$ python3 -q
>>> import numpy as np
>>> import numpy.linalg as la
>>> np.set_printoptions(precision=2, suppress=True, linewidth=160, sign=" ")
>>> F = np.loadtxt("mat.csv", delimiter=",")
>>> F
array([[ 0.,  0.,  0.,  0.],
       [ 4.,  2.,  0.,  6.],
       [ 0.,  0.,  2.,  3.],
       [ 5.,  4.,  3.,  6.],
       [ 3.,  1.,  0.,  3.],
       [ 1.,  1.,  2.,  6.],
       [ 1.,  1.,  2.,  6.],
       [ 2.,  3.,  3.,  3.],
       [ 5.,  4.,  5.,  9.],
       [ 3.,  1.,  0.,  3.],
       [ 6.,  5.,  3.,  9.],
       [ 3.,  1.,  0.,  3.],
       [ 2.,  3.,  5.,  6.],
       [ 3.,  4.,  5.,  9.],
       [ 2.,  3.,  3.,  3.],
       [ 0.,  0.,  0.,  0.],
       [ 0.,  0.,  0.,  0.],
       [ 1.,  1.,  0.,  3.],
       [ 2.,  3.,  3.,  3.],
       [ 0.,  0.,  2.,  3.],
       [ 2.,  3.,  5.,  6.],
       [ 3.,  4.,  3.,  6.],
       [ 0.,  0.,  0.,  0.],
       [ 2.,  3.,  3.,  3.]])
>>> D = la.norm(F[:, None] - F[None], axis=-1)
>>> D[22].round(6).argsort(kind="stable")[:4]
array([  0,  15,  16,  22])
>>> np.flatnonzero(D[22] < D.mean() / 2)
array([  0,  15,  16,  22])
>>> np.unravel_index(D.round(6).argmax(), D.shape)
(np.int64(0), np.int64(10))
>>> C = F[[12, 7]].astype(float)
>>> for _ in range(3):
...     z = la.norm(F[:, None] - C, axis=-1).argmin(axis=1)
...     C = np.array([F[z == j].mean(axis=0) for j in range(2)])
... 
>>> z
array([ 1,  0,  1,  0,  1,  0,  0,  1,  0,  1,  0,  1,  0,  0,  1,  1,  1,  1,  1,  1,  0,  0,  1,  1])
>>> C[1] - C[0]
array([-1.91, -1.96, -2.16, -4.76])
>>> C
array([[ 3.2 ,  3.1 ,  3.3 ,  6.9 ],
       [ 1.29,  1.14,  1.14,  2.14]])
>>> t3 = np.stack([C, 2 * C, C[::-1]])
>>> t3.shape
(3, 2, 4)
>>> la.matrix_rank(t3)
array([ 2,  2,  2])
>>> la.matrix_rank(t3.reshape(3, -1))
np.int64(2)
>>> J = np.load("test14.npy")
>>> print(J)
[[ 0.3 -1.1  0.4  0.3]
 [ 1.  -0.2 -1.   5.7]
 [ 0.7  0.4 -1.   2.7]]
>>> # column 3 dominates
>>> def softmax(z):
...     e = np.exp(z - z.max(axis=-1, keepdims=True))
...     return e / e.sum(axis=-1, keepdims=True)
... 
>>> print(softmax(J[2]))
[ 0.11  0.08  0.02  0.79]
>>> print(softmax(J).sum(axis=1))
[ 1.  1.  1.]
>>> softmax(J[2] + -2)
array([ 0.11,  0.08,  0.02,  0.79])
>>> scores = J @ J.T / np.sqrt(4)
>>> softmax(scores).round(6).argmax(axis=1)
array([ 1,  1,  1])
>>> softmax(scores)[2] @ J
array([ 0.99, -0.19, -1.  ,  5.65])
>>> out = J / np.sqrt((J ** 2).mean(axis=1, keepdims=True))
>>> print(la.matrix_rank(J - J.mean(axis=1, keepdims=True)))
3
>>> out[0]
array([ 0.48, -1.77,  0.64,  0.48])
>>> print(np.round(J - J.mean(axis=1, keepdims=True), 2) + 0)
[[ 0.32 -1.08  0.43  0.32]
 [-0.38 -1.58 -2.38  4.32]
 [ 0.   -0.3  -1.7   2.  ]]
>>> la.norm(out, axis=1)
array([ 2.,  2.,  2.])
>>> la.matrix_rank(out) == la.matrix_rank(J)
np.True_
>>> A = np.load("sample4.npy")
>>> A
array([[ 0.08,  0.08,  0.03,  0.18,  0.18],
       [ 0.08,  0.08,  0.03,  0.18,  0.18],
       [ 0.03,  0.03,  0.01,  0.06,  0.06],
       [ 0.18,  0.18,  0.06,  0.42,  0.42],
       [ 0.18,  0.18,  0.06,  0.42,  0.42]])
>>> # looks like rank 1
>>> round(np.abs(la.eigvals(A)).max(), 2)
np.float64(1.0)
>>> A @ A
array([[ 0.08,  0.08,  0.03,  0.18,  0.18],
       [ 0.08,  0.08,  0.03,  0.18,  0.18],
       [ 0.03,  0.03,  0.01,  0.06,  0.06],
       [ 0.18,  0.18,  0.06,  0.42,  0.42],
       [ 0.18,  0.18,  0.06,  0.42,  0.42]])
>>> A.inv()
Traceback (most recent call last):
  File "<python-input-39>", line 1, in <module>
    A.inv()
    ^^^^^
AttributeError: 'numpy.ndarray' object has no attribute 'inv'
>>> print(np.trace(A))
1.0
